% ipython --no-banner

In [1]: import numpy as np

In [2]: np.set_printoptions(precision=2, suppress=True, linewidth=100, sign=" ")

In [3]: data = np.loadtxt("block5.csv", delimiter=",")

In [4]: print(data)
[[-0.66 -0.04  0.52  0.17  0.19 -0.48]
 [ 0.63 -0.48  0.37  0.25  0.34 -0.22]
 [-0.27 -0.21  0.02  0.57  0.22  0.71]
 [-0.12 -0.03 -0.25 -0.47  0.84  0.07]
 [-0.24 -0.75 -0.53  0.01 -0.2  -0.25]
 [-0.09 -0.4   0.5  -0.6  -0.25  0.39]]

In [5]: print(np.linalg.svd(data, compute_uv=False))
[ 1.  1.  1.  1.  1.  1.]

In [6]: print(np.round(data @ data.T, 2) + 0)
[[ 1.  0.  0.  0.  0.  0.]
 [ 0.  1.  0.  0.  0.  0.]
 [ 0.  0.  1.  0.  0.  0.]
 [ 0.  0.  0.  1.  0.  0.]
 [ 0.  0.  0.  0.  1.  0.]
 [ 0.  0.  0.  0.  0.  1.]]

In [7]: print(round(data[4] @ data[1], 2))
-0.0

In [8]: print(np.linalg.norm(data, axis=0))
[ 1.  1.  1.  1.  1.  1.]

In [9]: print(round(float(np.linalg.norm(data, 2)), 2))
1.0

In [10]: print(round(float(np.linalg.norm(data) ** 2 / np.linalg.norm(data, 2) ** 2), 2))
6.0

In [11]: print(round(np.linalg.norm(data, 1), 2), round(float(np.linalg.norm(data, np.inf)), 2))
2.19 2.3

In [12]: A2 = np.array([[-3, -1, 3],
    ...:     [2, 2, -3],
    ...:     [2, 2, -3],
    ...:     [-1, 1, 0],
    ...:     [1, 1, -2],
    ...:     [-3, -3, -3]])

In [13]: print(np.linalg.matrix_rank(data @ A2))
3

In [14]: print(np.einsum("ij,ij->i", data, data))
[ 1.  1.  1.  1.  1.  1.]

In [15]: print(np.vstack([data, A2.T]).shape)
(9, 6)

In [16]: print(np.einsum("ij->j", data))
[-0.76 -1.92  0.62 -0.07  1.15  0.22]

In [17]: print(data.reshape(-1, 2))
[[-0.66 -0.04]
 [ 0.52  0.17]
 [ 0.19 -0.48]
 [ 0.63 -0.48]
 [ 0.37  0.25]
 [ 0.34 -0.22]
 [-0.27 -0.21]
 [ 0.02  0.57]
 [ 0.22  0.71]
 [-0.12 -0.03]
 [-0.25 -0.47]
 [ 0.84  0.07]
 [-0.24 -0.75]
 [-0.53  0.01]
 [-0.2  -0.25]
 [-0.09 -0.4 ]
 [ 0.5  -0.6 ]
 [-0.25  0.39]]

In [18]: T = data.reshape(6, 2, -1)

In [19]: print(T.shape)
(6, 2, 3)

In [20]: x0 = np.array([5, 0, -9, 4, 1, 0])

In [21]: print(np.sort(np.abs(np.degrees(np.angle(np.linalg.eigvals(data))))))
[   0.     85.35   85.35  141.08  141.08  180.  ]

In [22]: print(np.abs(np.linalg.eigvals(data)))
[ 1.  1.  1.  1.  1.  1.]

In [23]: print(np.round(np.linalg.norm(x0), 2), round(float(np.linalg.norm(data @ x0)), 2))
11.09 11.09

In [24]: print(np.linalg.inv(data))
[[-0.66  0.63 -0.27 -0.12 -0.24 -0.09]
 [-0.04 -0.48 -0.21 -0.03 -0.75 -0.4 ]
 [ 0.52  0.37  0.02 -0.25 -0.53  0.5 ]
 [ 0.17  0.25  0.57 -0.47  0.01 -0.6 ]
 [ 0.19  0.34  0.22  0.84 -0.2  -0.25]
 [-0.48 -0.22  0.71  0.07 -0.25  0.39]]

In [25]: W0 = np.loadtxt("layer0.csv", delimiter=",")

In [26]: print(W0)
[[-2.  0. -2.  0. -1.  1.  1.  1.  2.]
 [-4.  0. -4.  0. -2.  2.  2.  2.  4.]
 [ 0.  0.  0.  0.  0.  0.  0.  0.  0.]
 [-2.  0. -2.  0. -1.  1.  1.  1.  2.]
 [-4.  0. -4.  0. -2.  2.  2.  2.  4.]
 [-2.  0. -2.  0. -1.  1.  1.  1.  2.]
 [-2.  0. -2.  0. -1.  1.  1.  1.  2.]
 [-2.  0. -2.  0. -1.  1.  1.  1.  2.]
 [ 0.  0.  0.  0.  0.  0.  0.  0.  0.]
 [-4.  0. -4.  0. -2.  2.  2.  2.  4.]
 [-2.  0. -2.  0. -1.  1.  1.  1.  2.]
 [-4.  0. -4.  0. -2.  2.  2.  2.  4.]
 [ 0.  0.  0.  0.  0.  0.  0.  0.  0.]]

In [27]: Uu, sig, vt = np.linalg.svd(W0)

In [28]: print(sig.round(2) + 0)
[ 18.76   0.     0.     0.     0.     0.     0.     0.     0.  ]

In [29]: print(np.argmax(sig[:-1] / (sig[1:] + 1e-6)) + 1)
1

In [30]: A2 = Uu[:, :1] @ np.diag(sig[:1]) @ vt[:1]

In [31]: print(round(np.linalg.norm(W0 - A2, 2), 2), np.round(sig[1], 2))
0.0 0.0

In [32]: print(np.round(np.linalg.norm(W0 - A2) / np.linalg.norm(W0), 2))
0.0

In [33]: print(round(np.abs(W0 - A2).max(), 2))
0.0

In [34]: rk = np.linalg.matrix_rank(W0)

In [35]: print(rk)
1

In [36]: N = np.linalg.svd(W0)[2][rk:].T

In [37]: print(np.round(N @ N.T, 2) + 0)
[[ 0.75  0.   -0.25  0.   -0.13  0.13  0.13  0.13  0.25]
 [ 0.    1.    0.    0.    0.    0.    0.    0.    0.  ]
 [-0.25  0.    0.75  0.   -0.12  0.13  0.12  0.12  0.25]
 [ 0.    0.    0.    1.    0.    0.    0.    0.    0.  ]
 [-0.13  0.   -0.12  0.    0.94  0.06  0.06  0.06  0.13]
 [ 0.13  0.    0.13  0.    0.06  0.94 -0.06 -0.06 -0.12]
 [ 0.13  0.    0.12  0.    0.06 -0.06  0.94 -0.06 -0.13]
 [ 0.13  0.    0.12  0.    0.06 -0.06 -0.06  0.94 -0.13]
 [ 0.25  0.    0.25  0.    0.13 -0.12 -0.13 -0.13  0.75]]

In [38]: print(np.allclose(W0 @ N, 0))
True

In [39]: print(N.shape)
(9, 8)

In [40]: print([int(np.linalg.matrix_rank(W0[:i])) for i in range(1, len(W0) + 1)])
[1, 1, 1, 1, 1, 1, 1, 1, 1, 1, 1, 1, 1]

In [41]: print(np.argsort(-np.linalg.norm(W0, axis=0).round(6), kind="stable")[:3])
[ 0  2  8]

In [42]: print(round(float(np.linalg.norm(W0, 2) / np.linalg.norm(W0)), 2))
1.0

In [43]: feats = np.array([[81, 63, 27, 18, 18, 9, 27],
    ...:     [63, 50, 21, 18, 17, 10, 23],
    ...:     [27, 21, 9, 6, 6, 3, 9],
    ...:     [18, 18, 6, 20, 16, 14, 14],
    ...:     [18, 17, 6, 16, 13, 11, 12],
    ...:     [9, 10, 3, 14, 11, 10, 9],
    ...:     [27, 23, 9, 14, 12, 9, 13]])

In [44]: print(np.argsort(-np.linalg.norm(feats, axis=0).round(6), kind="stable")[:3])
[ 0  1  6]

In [45]: print(round(float(np.linalg.norm(feats, 2) / np.linalg.norm(feats)), 2))
0.98

In [46]: print(round(float(np.linalg.norm(feats) ** 2 / np.linalg.norm(feats, 2) ** 2), 2))
1.04

In [47]: print(round(float(np.linalg.norm(feats, 1)), 2), round(float(np.linalg.norm(feats, np.inf)), 2))
243.0 243.0

In [48]: print(round(float(np.linalg.norm(feats[4], 1)), 2), round(np.linalg.norm(feats[4], np.inf), 2))
93.0 18.0

In [49]: print(round(float(np.linalg.norm(feats, "nuc")), 2))
196.0

In [50]: print(np.linalg.norm(feats, axis=0))
[ 112.77   90.29   37.59   41.62   36.59   26.23   43.92]

In [51]: print(np.round(np.linalg.norm(feats[4] - feats[3]), 2))
6.24

In [52]: A2 = feats / np.linalg.norm(feats, axis=1, keepdims=True)

In [53]: G = A2 @ A2.T

In [54]: print(round(float(np.degrees(np.arccos(np.clip(G[0, 6], -1, 1)))), 2))
15.23

In [55]: print(G[0])
[ 1.    1.    1.    0.83  0.88  0.75  0.96]

In [56]: print(G)
[[ 1.    1.    1.    0.83  0.88  0.75  0.96]
 [ 1.    1.    1.    0.87  0.91  0.79  0.98]
 [ 1.    1.    1.    0.83  0.88  0.75  0.96]
 [ 0.83  0.87  0.83  1.    1.    0.99  0.95]
 [ 0.88  0.91  0.88  1.    1.    0.97  0.97]
 [ 0.75  0.79  0.75  0.99  0.97  1.    0.9 ]
 [ 0.96  0.98  0.96  0.95  0.97  0.9   1.  ]]

In [57]: Uu, sig, vt = np.linalg.svd(feats)

In [58]: print(sig.round(2) + 0)
[ 164.19   31.81    0.      0.      0.      0.      0.  ]

In [59]: print(np.argmax(sig[:-1] / (sig[1:] + 1e-6)) + 1)
2

In [60]: A2 = Uu[:, :2] @ np.diag(sig[:2]) @ vt[:2]

In [61]: print(round(np.linalg.norm(feats - A2, 2), 2), round(float(sig[2]), 2))
0.0 0.0

In [62]: print(np.linalg.matrix_rank(A2))
2

In [63]: C = np.array([[9, 8, 0, -5, 7, -1, 2, 2, -8]])

In [64]: rng = np.random.default_rng(91261)

In [65]: mat = rng.normal(size=(13, 1)) @ C + np.array([3, -2, 0, -2, -1, 3, -2, 3, -1])

In [66]: print(mat)
[[  5.67   0.37   0.    -3.48   1.07   2.7   -1.41   3.59  -3.37]
 [ -3.52  -7.8    0.     1.62  -6.07   3.72  -3.45   1.55   4.8 ]
 [  1.26  -3.55   0.    -1.03  -2.35   3.19  -2.39   2.61   0.55]
 [  7.03   1.58   0.    -4.24   2.13   2.55  -1.1    3.9   -4.58]
 [  4.38  -0.77   0.    -2.77   0.08   2.85  -1.69   3.31  -2.23]
 [ -6.27 -10.24   0.     3.15  -8.21   4.03  -4.06   0.94   7.24]
 [ -2.92  -7.26   0.     1.29  -5.6    3.66  -3.31   1.69   4.26]
 [ 12.16   6.14   0.    -7.09   6.12   1.98   0.04   5.04  -9.14]
 [  6.71   1.3    0.    -4.06   1.89   2.59  -1.18   3.82  -4.3 ]
 [  4.65  -0.53   0.    -2.92   0.28   2.82  -1.63   3.37  -2.47]
 [-18.7  -21.29   0.    10.05 -17.87   5.41  -6.82  -1.82  18.29]
 [  6.18   0.83   0.    -3.77   1.48   2.65  -1.29   3.71  -3.83]
 [  3.14  -1.87   0.    -2.08  -0.89   2.98  -1.97   3.03  -1.13]]

In [67]: rk = np.linalg.matrix_rank(mat)

In [68]: print(rk)
2

In [69]: N = np.linalg.svd(mat)[2][rk:].T

In [70]: print([int(np.linalg.matrix_rank(np.delete(mat, i, axis=0))) for i in range(13)])
[2, 2, 2, 2, 2, 2, 2, 2, 2, 2, 2, 2, 2]

In [71]: print(np.allclose(mat @ N, 0))
True

In [72]: print(N.shape)
(9, 7)
